$ ipython --no-banner

In [1]: import numpy as np

In [2]: from numpy import linalg as LA

In [3]: np.set_printoptions(suppress=True, linewidth=200)

In [4]: def rd(a):
   ...:     return np.round(a, 2) + 0
   ...: 

In [5]: mat = np.load("a.npy")

In [6]: mat
Out[6]: 
array([[-0.01,  0.45,  0.7 ],
       [-0.05,  1.61,  3.11],
       [ 0.01, -0.38, -0.99],
       [-0.06,  0.81,  1.71],
       [ 0.01,  0.32,  0.7 ],
       [ 0.  , -0.25, -0.51],
       [ 0.  ,  0.08,  0.15],
       [-0.06, -0.62, -1.29],
       [-0.08, -0.77, -1.43],
       [ 0.07, -1.02, -2.05],
       [-0.06,  1.3 ,  2.53],
       [ 0.07, -0.71, -1.43],
       [-0.06,  0.21,  0.27],
       [-0.03, -0.74, -1.3 ],
       [ 0.  , -1.43, -2.67],
       [ 0.06, -0.93, -2.11],
       [-0.07,  0.07,  0.38],
       [ 0.07,  2.06,  4.3 ],
       [-0.08,  0.27,  0.41],
       [-0.08, -1.26, -2.59],
       [-0.05,  0.49,  0.83],
       [-0.06, -0.7 , -1.39],
       [ 0.04,  3.02,  6.  ],
       [ 0.02,  0.31,  0.62]])

In [7]: out = np.c_[mat[:, :1] @ np.array([[-1]]), np.array([-2, -5, 0, 5, -2, -8, -1, 7, 0, -9, -5, 0, 9, 8, 4, -2, 1, 9, 2, 6, -2, -5, -8, 2])]

In [8]: print(out)
[[ 0.01 -2.  ]
 [ 0.05 -5.  ]
 [-0.01  0.  ]
 [ 0.06  5.  ]
 [-0.01 -2.  ]
 [ 0.   -8.  ]
 [ 0.   -1.  ]
 [ 0.06  7.  ]
 [ 0.08  0.  ]
 [-0.07 -9.  ]
 [ 0.06 -5.  ]
 [-0.07  0.  ]
 [ 0.06  9.  ]
 [ 0.03  8.  ]
 [ 0.    4.  ]
 [-0.06 -2.  ]
 [ 0.07  1.  ]
 [-0.07  9.  ]
 [ 0.08  2.  ]
 [ 0.08  6.  ]
 [ 0.05 -2.  ]
 [ 0.06 -5.  ]
 [-0.04 -8.  ]
 [-0.02  2.  ]]

In [9]: LA.matrix_rank(np.c_[mat, out])
Out[9]: np.int64(4)

In [10]: rd(LA.norm(LA.qr(mat)[0].T @ out, axis=0) ** 2 / ((out ** 2).sum(axis=0) + 1e-12))
Out[10]: array([1.  , 0.16])

In [11]: print(rd(LA.norm(out - mat @ LA.lstsq(mat, out)[0], axis=0)))
[ 0.   23.63]

In [12]: round(np.log10(LA.cond(mat)))
Out[12]: 2

In [13]: rd(np.abs(LA.svd(mat)[2][-1]))
Out[13]: array([1.  , 0.07, 0.04])

In [14]: rd(LA.norm(mat, 2) / LA.norm(mat))
Out[14]: np.float64(1.0)

In [15]: x = np.array([1, 0, 2])

In [16]: y = mat @ x

In [17]: rd(LA.lstsq(mat, y)[0])
Out[17]: array([1., 0., 2.])

In [18]: print(rd(LA.pinv(mat) @ mat))
[[1. 0. 0.]
 [0. 1. 0.]
 [0. 0. 1.]]

In [19]: print(rd(LA.solve(mat.T @ mat, mat.T @ y)))
[1. 0. 2.]

In [20]: rng = np.random.default_rng(8128)

In [21]: y = y + 0.02 * rng.normal(size=24)

In [22]: rd(y)
Out[22]: array([ 1.37,  6.17, -1.92,  3.37,  1.37, -1.05,  0.31, -2.65, -2.94, -4.05,  5.02, -2.81,  0.51, -2.61, -5.36, -4.18,  0.68,  8.68,  0.72, -5.25,  1.63, -2.83, 12.06,  1.25])

In [23]: b, *_ = LA.lstsq(mat, y)

In [24]: [round(float(LA.norm(LA.solve(mat.T @ mat + lam * np.eye(3), mat.T @ y))), 2) for lam in (0, 1, 10, 100)]
Out[24]: [2.18, 1.78, 1.67, 1.03]

In [25]: rd(mat.T @ (y - mat @ b))
Out[25]: array([0., 0., 0.])

In [26]: rd(LA.norm(y - mat @ b))
Out[26]: np.float64(0.09)

In [27]: W = np.array([[1, -2, 3, -2, -2, -1], [-1, -2, -3, 2, -3, 0], [1, 3, 3, 0, 3, 0]])

In [28]: b = np.array([3, 3, 3, 3, -3, 3])

In [29]: H = np.maximum(mat @ W + b, 0)

In [30]: rd((H > 0).mean(axis=0))
Out[30]: array([1.  , 0.79, 0.88, 1.  , 0.17, 1.  ])

In [31]: Z = np.array([[0, 2], [2, 2], [0, -2], [0, -2], [-2, 1], [0, -2]])

In [32]: (H @ Z).round(6).argmax(axis=1)
Out[32]: array([0, 0, 0, 0, 0, 0, 0, 0, 0, 0, 0, 0, 0, 0, 0, 0, 0, 0, 0, 0, 0, 0, 0, 0])

In [33]: K = np.loadtxt("block14.csv", delimiter=",")

In [34]: K
Out[34]: 
array([[1.  , 0.2 , 0.04],
       [0.2 , 1.  , 0.2 ],
       [0.04, 0.2 , 1.  ]])

In [35]: out = LA.inv(K)

In [36]: (np.abs(out) > 1e-9).astype(int)
Out[36]: 
array([[1, 1, 0],
       [1, 1, 1],
       [0, 1, 1]])

In [37]: q, V = LA.qr(K[:, :2])[0], LA.qr(K[:, 2:])[0]

In [38]: sv = LA.svd(q.T @ V, compute_uv=False)

In [39]: rd(LA.norm(q @ q.T - V @ V.T, 2))
Out[39]: np.float64(1.0)

In [40]: (sv > 0.9).sum()
Out[40]: np.int64(0)

In [41]: rd(np.degrees(np.arccos(sv.clip(0, 1))))
Out[41]: array([67.27])

In [42]: rd(sv)
Out[42]: array([0.39])

In [43]: low = LA.cholesky(K)

In [44]: print(LA.eigvalsh(K).min() > 0)
True

In [45]: K / np.sqrt(np.outer(np.diag(K), np.diag(K)))
Out[45]: 
array([[1.  , 0.2 , 0.04],
       [0.2 , 1.  , 0.2 ],
       [0.04, 0.2 , 1.  ]])

In [46]: w, V = LA.eigh(K)

In [47]: x = np.array([0, 3, 1])

In [48]: print(rd(V * np.abs(w) @ V.T))
[[1.   0.2  0.04]
 [0.2  1.   0.2 ]
 [0.04 0.2  1.  ]]

In [49]: rd(x @ K @ x)
Out[49]: np.float64(11.2)

In [50]: print(rd(LA.eigvalsh(K[1:, 1:])))
[0.8 1.2]

In [51]: print(rd(V * np.sqrt(w) @ V.T))
[[0.99 0.1  0.02]
 [0.1  0.99 0.1 ]
 [0.02 0.1  0.99]]

In [52]: print((K - K.T) / 2)
[[0. 0. 0.]
 [0. 0. 0.]
 [0. 0. 0.]]

In [53]: print(rd(LA.matrix_power(K, 3)))
[[1.13 0.64 0.24]
 [0.64 1.24 0.64]
 [0.24 0.64 1.13]]

In [54]: rd(LA.det(K))
Out[54]: np.float64(0.92)

In [55]: out = np.array([[1, -3], [3, -1], [1, -2]])

In [56]: arr = np.kron(np.eye(3, dtype=int), out)

In [57]: arr
Out[57]: 
array([[ 1, -3,  0,  0,  0,  0],
       [ 3, -1,  0,  0,  0,  0],
       [ 1, -2,  0,  0,  0,  0],
       [ 0,  0,  1, -3,  0,  0],
       [ 0,  0,  3, -1,  0,  0],
       [ 0,  0,  1, -2,  0,  0],
       [ 0,  0,  0,  0,  1, -3],
       [ 0,  0,  0,  0,  3, -1],
       [ 0,  0,  0,  0,  1, -2]])

In [58]: x = np.array([2, 3, 3, -2, -2, -3])

In [59]: y = arr @ x

In [60]: print(y)
[-7  3 -4  9 11  7  7 -3  4]

In [61]: LA.solve(arr, y)
LinAlgError: Last 2 dimensions of the array must be square


In [62]: rd(LA.lstsq(arr, y)[0])
Out[62]: array([ 2.,  3.,  3., -2., -2., -3.])

In [63]: y = y + 0.02 * rng.normal(size=9)

In [64]: rd(y)
Out[64]: array([-6.98,  3.  , -3.97,  8.99, 10.99,  7.01,  7.01, -2.97,  3.98])

In [65]: b, *_ = LA.lstsq(arr, y)

In [66]: rd(LA.norm(y - arr @ b))
Out[66]: np.float64(0.04)

In [67]: b.round()
Out[67]: array([ 2.,  3.,  3., -2., -2., -3.])

In [68]: out = arr / LA.norm(arr, axis=1)
ValueError: operands could not be broadcast together with shapes (9,6) (9,) 


In [69]: out = arr / LA.norm(arr, axis=1, keepdims=True)

In [70]: G = out @ out.T

In [71]: rd(LA.norm(out, axis=1))
Out[71]: array([1., 1., 1., 1., 1., 1., 1., 1., 1.])

In [72]: np.degrees(np.arccos(np.clip(G[6, 1], -1, 1)))
Out[72]: np.float64(90.0)

In [73]: (np.abs(G) > 0.9).astype(int)
Out[73]: 
array([[1, 0, 1, 0, 0, 0, 0, 0, 0],
       [0, 1, 0, 0, 0, 0, 0, 0, 0],
       [1, 0, 1, 0, 0, 0, 0, 0, 0],
       [0, 0, 0, 1, 0, 1, 0, 0, 0],
       [0, 0, 0, 0, 1, 0, 0, 0, 0],
       [0, 0, 0, 1, 0, 1, 0, 0, 0],
       [0, 0, 0, 0, 0, 0, 1, 0, 1],
       [0, 0, 0, 0, 0, 0, 0, 1, 0],
       [0, 0, 0, 0, 0, 0, 1, 0, 1]])

In [74]: np.argwhere(np.triu(np.abs(G) > 0.95, 1))
Out[74]: 
array([[0, 2],
       [3, 5],
       [6, 8]])

In [75]: rd(G)
Out[75]: 
array([[1.  , 0.6 , 0.99, 0.  , 0.  , 0.  , 0.  , 0.  , 0.  ],
       [0.6 , 1.  , 0.71, 0.  , 0.  , 0.  , 0.  , 0.  , 0.  ],
       [0.99, 0.71, 1.  , 0.  , 0.  , 0.  , 0.  , 0.  , 0.  ],
       [0.  , 0.  , 0.  , 1.  , 0.6 , 0.99, 0.  , 0.  , 0.  ],
       [0.  , 0.  , 0.  , 0.6 , 1.  , 0.71, 0.  , 0.  , 0.  ],
       [0.  , 0.  , 0.  , 0.99, 0.71, 1.  , 0.  , 0.  , 0.  ],
       [0.  , 0.  , 0.  , 0.  , 0.  , 0.  , 1.  , 0.6 , 0.99],
       [0.  , 0.  , 0.  , 0.  , 0.  , 0.  , 0.6 , 1.  , 0.71],
       [0.  , 0.  , 0.  , 0.  , 0.  , 0.  , 0.99, 0.71, 1.  ]])

In [76]: rd(G[6])
Out[76]: array([0.  , 0.  , 0.  , 0.  , 0.  , 0.  , 1.  , 0.6 , 0.99])
